$ python3 -q
>>> import numpy as np
>>> import numpy.linalg as la
>>> np.set_printoptions(precision=3, suppress=True, linewidth=100)
>>> tidy = lambda a: np.round(a, 3) + 0
>>> M = np.load("w.npy")
>>> M
array([[3., 1., 0., 2., 0.],
       [2., 2., 3., 1., 1.],
       [0., 0., 8., 0., 2.],
       [0., 0., 2., 7., 2.],
       [0., 0., 3., 0., 2.]])
>>> Y = M[0, 0] * M[1:] - np.outer(M[1:, 0], M[0])
>>> Y
array([[ 0.,  4.,  9., -1.,  3.],
       [ 0.,  0., 24.,  0.,  6.],
       [ 0.,  0.,  6., 21.,  6.],
       [ 0.,  0.,  9.,  0.,  6.]])
>>> np.flatnonzero(~Y.round(6).any(axis=1))
array([], dtype=int64)
>>> f = np.array([3, 5, 0])
>>> np.correlate(M[2], M[3], "full")
array([ 0.,  0., 16., 56., 20., 14.,  4.,  0.,  0.])
>>> np.polyval(f, M[2])
array([  0.,   0., 232.,   0.,  22.])
>>> f = np.array([2, 2, 3, 3, 6])
>>> Y = M + np.outer(f, np.eye(5)[0])
>>> la.matrix_rank(la.inv(Y) - la.inv(M), tol=1e-8)
np.int64(1)
>>> print(Y)
[[5. 1. 0. 2. 0.]
 [4. 2. 3. 1. 1.]
 [3. 0. 8. 0. 2.]
 [3. 0. 2. 7. 2.]
 [6. 0. 3. 0. 2.]]
>>> data = np.loadtxt("dump.csv", delimiter=",")
>>> data
array([[-6.,  3.,  0.,  0.,  1.,  2.],
       [ 3.,  3.,  1.,  2.,  2.,  0.],
       [ 1.,  0., -1.,  3.,  1.,  3.],
       [ 0.,  2.,  0., -1.,  2.,  0.],
       [ 1.,  1.,  0.,  2.,  4.,  2.],
       [ 1.,  1.,  3.,  2.,  0.,  9.]])
>>> rng = np.random.default_rng(374)
>>> z = rng.permutation(6)
>>> Y = data[:, z] * rng.choice([-1, 1], 6)
>>> Y
array([[-0., -0.,  3., -1.,  2.,  6.],
       [-2., -1.,  3., -2.,  0., -3.],
       [-3.,  1.,  0., -1.,  3., -1.],
       [ 1., -0.,  2., -2.,  0., -0.],
       [-2., -0.,  1., -4.,  2., -1.],
       [-2., -3.,  1., -0.,  9., -1.]])
>>> Uu, _, Vh = la.svd(data.T @ Y)
>>> tidy(Uu @ Vh)
array([[ 0.,  0.,  0.,  0.,  0., -1.],
       [ 0.,  0.,  1.,  0.,  0.,  0.],
       [ 0., -1.,  0.,  0.,  0.,  0.],
       [-1.,  0.,  0.,  0.,  0.,  0.],
       [ 0.,  0.,  0., -1.,  0.,  0.],
       [ 0.,  0.,  0.,  0.,  1.,  0.]])
>>> z
array([3, 2, 1, 4, 5, 0])
>>> tidy(la.lstsq(data, Y)[0])
array([[ 0.,  0.,  0.,  0.,  0., -1.],
       [ 0.,  0.,  1.,  0.,  0.,  0.],
       [ 0., -1.,  0.,  0.,  0.,  0.],
       [-1.,  0.,  0.,  0.,  0.,  0.],
       [ 0.,  0.,  0., -1.,  0.,  0.],
       [ 0.,  0.,  0.,  0.,  1.,  0.]])
